$ python -q
>>> import numpy as np
>>> from numpy import linalg as LA
>>> np.set_printoptions(precision=3, suppress=True, linewidth=140)
>>> def rnd(a):
...     return np.round(a, 3) + 0
... 
>>> arr = np.loadtxt("w.csv", delimiter=",")
>>> rnd(arr)
array([[ 0.979, -0.062, -0.021, -0.062,  0.021,  0.021, -0.146,  0.104],
       [-0.062,  0.812, -0.062, -0.188,  0.062,  0.062, -0.438,  0.312],
       [-0.021, -0.062,  0.979, -0.062,  0.021,  0.021, -0.146,  0.104],
       [-0.062, -0.188, -0.062,  0.812,  0.062,  0.062, -0.438,  0.312],
       [ 0.021,  0.062,  0.021,  0.062,  0.979, -0.021,  0.146, -0.104],
       [ 0.021,  0.062,  0.021,  0.062, -0.021,  0.979,  0.146, -0.104],
       [-0.146, -0.438, -0.146, -0.438,  0.146,  0.146, -0.021,  0.729],
       [ 0.104,  0.312,  0.104,  0.312, -0.104, -0.104,  0.729,  0.479]])
>>> vec = np.array([7, -6, -7, 3, 2, 7, -3, 3])
>>> rnd(np.abs(LA.eigvals(arr)))
array([1., 1., 1., 1., 1., 1., 1., 1.])
>>> [p for p in range(1, 25) if np.allclose(LA.matrix_power(arr, p), np.eye(8))]
[2, 4, 6, 8, 10, 12, 14, 16, 18, 20, 22, 24]
>>> rng = np.random.default_rng(470441)
>>> z = rng.permutation(8)
>>> z
array([4, 5, 3, 2, 7, 1, 6, 0])
>>> out = arr[z][:, z]
>>> rnd(out)
array([[ 0.979, -0.021,  0.062,  0.021, -0.104,  0.062,  0.146,  0.021],
       [-0.021,  0.979,  0.062,  0.021, -0.104,  0.062,  0.146,  0.021],
       [ 0.062,  0.062,  0.812, -0.062,  0.312, -0.188, -0.438, -0.062],
       [ 0.021,  0.021, -0.062,  0.979,  0.104, -0.062, -0.146, -0.021],
       [-0.104, -0.104,  0.312,  0.104,  0.479,  0.312,  0.729,  0.104],
       [ 0.062,  0.062, -0.188, -0.062,  0.312,  0.812, -0.438, -0.062],
       [ 0.146,  0.146, -0.438, -0.146,  0.729, -0.438, -0.021, -0.146],
       [ 0.021,  0.021, -0.062, -0.021,  0.104, -0.062, -0.146,  0.979]])
>>> rnd(np.diag(out))
array([ 0.979,  0.979,  0.812,  0.979,  0.479,  0.812, -0.021,  0.979])
>>> np.trace(out)
np.float64(6.0)
>>> rnd(np.sort(np.abs(LA.eigvals(out))))
array([1., 1., 1., 1., 1., 1., 1., 1.])
>>> evals, evecs = LA.eigh(arr)
>>> evals.sum(), np.trace(arr)
(np.float64(6.0), np.float64(6.0))
>>> rnd(evecs.T @ arr @ evecs)
array([[-1.,  0.,  0.,  0.,  0.,  0.,  0.,  0.],
       [ 0.,  1.,  0.,  0.,  0.,  0.,  0.,  0.],
       [ 0.,  0.,  1.,  0.,  0.,  0.,  0.,  0.],
       [ 0.,  0.,  0.,  1.,  0.,  0.,  0.,  0.],
       [ 0.,  0.,  0.,  0.,  1.,  0.,  0.,  0.],
       [ 0.,  0.,  0.,  0.,  0.,  1.,  0.,  0.],
       [ 0.,  0.,  0.,  0.,  0.,  0.,  1.,  0.],
       [ 0.,  0.,  0.,  0.,  0.,  0.,  0.,  1.]])
>>> np.unique(evals.round(6) + 0, return_counts=True)[1]
array([1, 7])
>>> rnd(LA.eigvalsh(arr + 2 * np.eye(8)))
array([1., 3., 3., 3., 3., 3., 3., 3.])
>>> rnd(evecs.T @ evecs)
array([[1., 0., 0., 0., 0., 0., 0., 0.],
       [0., 1., 0., 0., 0., 0., 0., 0.],
       [0., 0., 1., 0., 0., 0., 0., 0.],
       [0., 0., 0., 1., 0., 0., 0., 0.],
       [0., 0., 0., 0., 1., 0., 0., 0.],
       [0., 0., 0., 0., 0., 1., 0., 0.],
       [0., 0., 0., 0., 0., 0., 1., 0.],
       [0., 0., 0., 0., 0., 0., 0., 1.]])
